>>> import numpy as np
>>> np.set_printoptions(precision=2, suppress=True, linewidth=160, legacy="1.25")
>>> def tidy(a):
...     return np.round(a, 2) + 0
... 
>>> E = np.load("test1.npy")
>>> E
array([[-2, -5,  1,  4],
       [ 7,  3, -4, -6],
       [-6, -1, -7, -4],
       [ 7, -2,  2, -9],
       [-2,  3, -5,  4],
       [ 0, -3, -4,  7],
       [ 7,  3, -4,  8],
       [ 6,  2,  2,  5]])
>>> P = E @ np.linalg.solve(E.T @ E, E.T)
>>> np.linalg.matrix_rank(np.eye(8) - P)
4
>>> tidy(np.trace(P))
4.0
>>> B = np.c_[E[:, :2] @ np.array([[-3, 3], [0, -1]]), np.array([2, 1, -1, -4, 1, -3, -2, 1])]
>>> B
array([[  6,  -1,   2],
       [-21,  18,   1],
       [ 18, -17,  -1],
       [-21,  23,  -4],
       [  6,  -9,   1],
       [  0,   3,  -3],
       [-21,  18,  -2],
       [-18,  16,   1]])
>>> tidy(np.linalg.norm(np.linalg.qr(E)[0].T @ B, axis=0) ** 2 / ((B ** 2).sum(axis=0) + 1e-12))
array([1.  , 1.  , 0.39])
>>> np.linalg.matrix_rank(np.c_[E, B])
5
>>> Q, R = np.linalg.qr(B)
>>> tidy(abs(R[0, 0])), tidy(np.linalg.norm(B[:, 0]))
(45.2, 45.2)
>>> Q.shape, R.shape
((8, 3), (3, 3))
>>> tidy(Q)
array([[-0.13, -0.59,  0.56],
       [ 0.46,  0.19,  0.28],
       [-0.4 ,  0.04, -0.35],
       [ 0.46, -0.46, -0.4 ],
       [-0.13,  0.45, -0.04],
       [ 0.  , -0.39, -0.4 ],
       [ 0.46,  0.19, -0.28],
       [ 0.4 ,  0.09,  0.29]])
>>> np.allclose(R.T @ R, B.T @ B)
True
>>> tidy(R)
array([[-45.2 ,  41.88,  -1.92],
       [  0.  ,  -7.68,   2.13],
       [  0.  ,   0.  ,   5.36]])
>>> tidy(np.abs(np.diag(R)))
array([45.2 ,  7.68,  5.36])
